$ python3 -q
>>> import numpy as np
>>> np.set_printoptions(precision=2, suppress=True, linewidth=120, floatmode="fixed")
>>> data = np.loadtxt("w.csv", delimiter=",")
>>> data
array([[ 0.02,  0.02,  0.68],
       [-0.02,  0.07,  0.80],
       [-0.07, -0.01, -1.83],
       [ 0.04, -0.01,  1.39],
       [ 0.04, -0.08, -2.67],
       [ 0.06, -0.14,  0.58],
       [ 0.01,  0.06,  3.55],
       [-0.04,  0.03, -3.80],
       [-0.01,  0.06, -0.97],
       [-0.04, -0.04,  2.22],
       [ 0.02,  0.02, -1.64],
       [ 0.03,  0.00, -2.47],
       [-0.04, -0.01,  1.81],
       [ 0.00,  0.03,  2.48],
       [ 0.09,  0.07, -0.13],
       [ 0.00, -0.03,  2.92],
       [-0.07,  0.08, -3.05],
       [ 0.09,  0.06,  0.30],
       [ 0.01, -0.06,  3.06],
       [-0.11,  0.00,  0.37],
       [ 0.04,  0.08,  2.11],
       [ 0.03,  0.02,  3.86],
       [-0.04,  0.02,  1.68],
       [-0.03, -0.02, -2.62],
       [ 0.04,  0.02,  0.08],
       [ 0.00, -0.05, -1.46],
       [ 0.03, -0.01, -2.03]])
>>> # column 2 is much longer than the rest
>>> G = np.cov(data, rowvar=False)
>>> np.corrcoef(data.T)
array([[ 1.00, -0.03,  0.14],
       [-0.03,  1.00,  0.02],
       [ 0.14,  0.02,  1.00]])
>>> data.std(axis=0)
array([0.05, 0.05, 2.17])
>>> G.round(2) + 0
array([[0.00, 0.00, 0.02],
       [0.00, 0.00, 0.00],
       [0.02, 0.00, 4.87]])
>>> np.median(data, axis=0)
array([0.01, 0.02, 0.37])
>>> np.round(np.corrcoef(data[:, 0], data[:, 1])[0, 1], 2)
np.float64(-0.03)
>>> G.shape
(3, 3)
>>> rng = np.random.default_rng(93)
>>> labels = rng.permutation(3)
>>> B = data[:, labels] * rng.choice([-1, 1], 3)
>>> B
array([[ 0.02,  0.02, -0.68],
       [ 0.07, -0.02, -0.80],
       [-0.01, -0.07,  1.83],
       [-0.01,  0.04, -1.39],
       [-0.08,  0.04,  2.67],
       [-0.14,  0.06, -0.58],
       [ 0.06,  0.01, -3.55],
       [ 0.03, -0.04,  3.80],
       [ 0.06, -0.01,  0.97],
       [-0.04, -0.04, -2.22],
       [ 0.02,  0.02,  1.64],
       [ 0.00,  0.03,  2.47],
       [-0.01, -0.04, -1.81],
       [ 0.03,  0.00, -2.48],
       [ 0.07,  0.09,  0.13],
       [-0.03,  0.00, -2.92],
       [ 0.08, -0.07,  3.05],
       [ 0.06,  0.09, -0.30],
       [-0.06,  0.01, -3.06],
       [ 0.00, -0.11, -0.37],
       [ 0.08,  0.04, -2.11],
       [ 0.02,  0.03, -3.86],
       [ 0.02, -0.04, -1.68],
       [-0.02, -0.03,  2.62],
       [ 0.02,  0.04, -0.08],
       [-0.05,  0.00,  1.46],
       [-0.01,  0.03,  2.03]])
>>> U, _, Vt = np.linalg.svd(data.T @ B)
>>> np.round(U @ Vt, 2) + 0
array([[ 0.00,  1.00,  0.00],
       [ 1.00,  0.00,  0.00],
       [ 0.00,  0.00, -1.00]])
>>> K = np.loadtxt("m.csv", delimiter=",")
>>> K
array([[-0.40, -0.20,  2.10],
       [ 1.20,  0.20, -2.30],
       [ 0.30,  3.60,  1.80],
       [-0.30, -1.30, -1.10],
       [-0.40,  1.00,  1.90],
       [ 1.30, -1.40, -0.80],
       [-1.00,  0.40, -0.20],
       [ 0.70, -0.80, -0.40],
       [ 0.10,  1.10,  0.80],
       [ 1.00, -0.40, -0.70],
       [ 0.90,  0.00, -0.90],
       [ 0.60, -0.70,  1.40],
       [-1.00,  0.90,  0.40]])
>>> O, evecs = np.linalg.qr(K[:, :2])[0], np.linalg.qr(K[:, 2:])[0]
>>> sv = np.linalg.svd(O.T @ evecs, compute_uv=False)
>>> sv
array([0.58])
>>> np.round(np.linalg.norm(O @ O.T - evecs @ evecs.T, 2), 2)
np.float64(1.0)
>>> M = np.array([[6.0, 5.0, 0.0, 0.0],
...     [5.0, 6.0, 5.0, 0.0],
...     [0.0, 5.0, 0.0, 5.0],
...     [0.0, 0.0, 5.0, 2.0]])
>>> # symmetric
>>> labels = rng.permutation(4)
>>> labels
array([1, 2, 3, 0])
>>> B = M[labels][:, labels]
>>> np.trace(B)
np.float64(14.0)
>>> np.diag(B)
array([6.00, 0.00, 2.00, 6.00])
>>> np.round(np.linalg.det(B), 2), round(float(np.linalg.det(M[labels])), 2)
(np.float64(-575.0), 575.0)
>>> B = np.linalg.invert(M)
Traceback (most recent call last):
  File "<python-input-32>", line 1, in <module>
    B = np.linalg.invert(M)
        ^^^^^^^^^^^^^^^^
AttributeError: module 'numpy.linalg' has no attribute 'invert'
>>> B = np.linalg.inv(M)
>>> (np.abs(B) > 1e-9).astype(int)
array([[1, 1, 1, 1],
       [1, 1, 1, 1],
       [1, 1, 1, 1],
       [1, 1, 1, 1]])
>>> np.round(np.linalg.inv(B), 2) + 0
array([[6.00, 5.00, 0.00, 0.00],
       [5.00, 6.00, 5.00, 0.00],
       [0.00, 5.00, 0.00, 5.00],
       [0.00, 0.00, 5.00, 2.00]])
>>> round(np.linalg.det(M) * np.linalg.det(B), 2)
np.float64(1.0)
>>> round(float(np.linalg.cond(M)), 2)
9.41
>>> B = np.array([[2, 1], [-2, 2], [-1, 0], [3, 2]])
>>> np.einsum("ik,kj->ji", M, B)
array([[ 2.00, -7.00,  5.00,  1.00],
       [16.00, 17.00, 20.00,  4.00]])
>>> np.linalg.matrix_rank(M @ B)
np.int64(2)
>>> B.T @ M.T
array([[ 2.00, -7.00,  5.00,  1.00],
       [16.00, 17.00, 20.00,  4.00]])
>>> np.vstack([M, B.T]).shape
(6, 4)
>>> C = np.sign(np.array([[5, 2, 5, 1], [4, 3, 3, 0], [0, 5, 2, 3], [4, 5, 0, 4]]))
>>> B = (np.tril(C, -1) + np.eye(4)) @ (np.triu(C, 1) + np.eye(4))
>>> vals = np.array([-1, 3, -4, 4])
>>> W0 = np.rint(B * vals @ np.linalg.inv(B)) + 0
>>> W0
array([[-12.00,  -1.00,  -7.00,  12.00],
       [-22.00,   2.00, -14.00,  19.00],
       [-14.00,  -1.00, -11.00,  15.00],
       [-22.00,  -2.00, -14.00,  23.00]])
>>> f = np.array([-2, 2, -1, 0])
>>> B = W0 + np.outer(f, np.eye(4)[3])
>>> B
array([[-12.00,  -1.00,  -7.00,  10.00],
       [-22.00,   2.00, -14.00,  21.00],
       [-14.00,  -1.00, -11.00,  14.00],
       [-22.00,  -2.00, -14.00,  23.00]])
>>> round(float(np.linalg.norm(W0, 2) / np.linalg.norm(W0)), 2)
1.0
>>> np.argsort(-np.linalg.norm(W0, axis=0).round(6), kind="stable")[:3]
array([0, 3, 2])
>>> np.linalg.matrix_rank(W0, rtol=0.1)
np.int64(1)
>>> vals, evecs = np.linalg.eig(W0)
>>> round(float(np.prod(vals)), 2)
48.0
>>> np.sort(np.linalg.eigvals(W0 @ W0))
array([ 1.00,  9.00, 16.00, 16.00])
>>> x = np.array([0, 1, 2, 2])
>>> rhs = W0 @ x
>>> rhs
array([ 9.00, 12.00,  7.00, 16.00])
>>> np.round(np.linalg.solve(W0, rhs + W0[:, 1]), 2) + 0
array([0.00, 2.00, 2.00, 2.00])
>>> np.round(np.linalg.solve(W0, 2 * rhs), 2) + 0
array([0.00, 2.00, 4.00, 4.00])
>>> np.round(np.linalg.solve(W0, rhs), 2) + 0
array([0.00, 1.00, 2.00, 2.00])
>>> np.round(np.linalg.solve(W0.T, W0[2]), 2) + 0
array([0.00, 0.00, 1.00, 0.00])
>>> A = np.loadtxt("block16.csv", delimiter=",")
>>> A
array([[ 0.00,  0.00, -3.00],
       [ 0.00,  0.00,  2.00],
       [-3.00,  2.00,  0.00]])
>>> # rank 2
>>> [round(float(np.linalg.det(A[:i, :i])), 2) + 0 for i in range(1, 4)]
[0.0, 0.0, 0.0]
>>> f, v = A[2], A[0]
>>> f @ f
np.float64(13.0)
>>> pr = (f @ v) / (f @ f) * f
>>> round(float(np.linalg.norm(f + v) ** 2 + np.linalg.norm(f - v) ** 2), 2)
44.0
>>> B = np.array([[4, -1, -1, -2], [-5, -5, -3, -4], [-4, 5, 1, 0]])
>>> J = B.T @ B
>>> J
array([[57,  1,  7, 12],
       [ 1, 51, 21, 22],
       [ 7, 21, 11, 14],
       [12, 22, 14, 20]])
>>> np.kron(np.eye(2, dtype=int), J)
array([[57,  1,  7, 12,  0,  0,  0,  0],
       [ 1, 51, 21, 22,  0,  0,  0,  0],
       [ 7, 21, 11, 14,  0,  0,  0,  0],
       [12, 22, 14, 20,  0,  0,  0,  0],
       [ 0,  0,  0,  0, 57,  1,  7, 12],
       [ 0,  0,  0,  0,  1, 51, 21, 22],
       [ 0,  0,  0,  0,  7, 21, 11, 14],
       [ 0,  0,  0,  0, 12, 22, 14, 20]])
>>> round(np.linalg.det(J.T), 2)
np.float64(-0.0)
>>> np.round(np.linalg.det(J[::-1]), 2)
np.float64(-0.0)
>>> round(np.linalg.det(2 * J), 2), np.round(np.linalg.det(J), 2)
(np.float64(-0.0), np.float64(-0.0))
>>> U, sv, Vt = np.linalg.svd(J)
>>> evecs = Vt[:(sv > 1e-8).sum()]
>>> x = J[3] + 5 * J[0] + rng.integers(2) * np.eye(4)[2]
>>> x
array([297.00,  27.00,  50.00,  80.00])
>>> np.linalg.matrix_rank(np.vstack([J, x]))
np.int64(4)
>>> np.allclose(evecs.T @ evecs @ x, x)
False
>>> labels = rng.permutation(4)
>>> labels
array([1, 2, 0, 3])
>>> B = J[labels][:, labels]
>>> B
array([[51, 21,  1, 22],
       [21, 11,  7, 14],
       [ 1,  7, 57, 12],
       [22, 14, 12, 20]])
>>> np.allclose(B, J)
False
>>> np.round(np.linalg.det(B), 2), round(float(np.linalg.det(J[labels])), 2)
(np.float64(0.0), -0.0)
>>> np.diag(B)
array([51, 11, 57, 20])
>>> m1 = rng.normal(size=(15, 3))
>>> m1 = 10 * m1 / np.linalg.norm(m1, axis=1, keepdims=True)
>>> m1
array([[ 1.07,  5.06,  8.56],
       [ 5.41, -7.36, -4.08],
       [ 5.23,  6.45,  5.57],
       [ 2.92, -6.70, -6.82],
       [ 0.71, -2.90,  9.54],
       [-9.37,  3.15, -1.52],
       [-1.15, -3.47,  9.31],
       [-3.87,  9.18,  0.80],
       [ 7.13,  7.00, -0.36],
       [ 3.06, -0.85, -9.48],
       [ 1.01, -0.74,  9.92],
       [-7.28,  6.54,  2.04],
       [-3.73, -3.10, -8.74],
       [ 1.21,  2.15, -9.69],
       [-0.26,  8.82,  4.70]])
>>> D = np.linalg.norm(m1[:, None] - m1[None], axis=-1)
>>> D[:5, :5]
array([[ 0.00, 18.24,  5.31, 19.45,  8.03],
       [18.24,  0.00, 16.84,  3.75, 15.08],
       [ 5.31, 16.84,  0.00, 18.22, 11.12],
       [19.45,  3.75, 18.22,  0.00, 16.94],
       [ 8.03, 15.08, 11.12, 16.94,  0.00]])
>>> D[6].round(6).argsort(kind="stable")[:4]
array([ 6,  4, 10,  0])
>>> np.flatnonzero(D[6] < D.mean() / 2)
array([ 4,  6, 10])
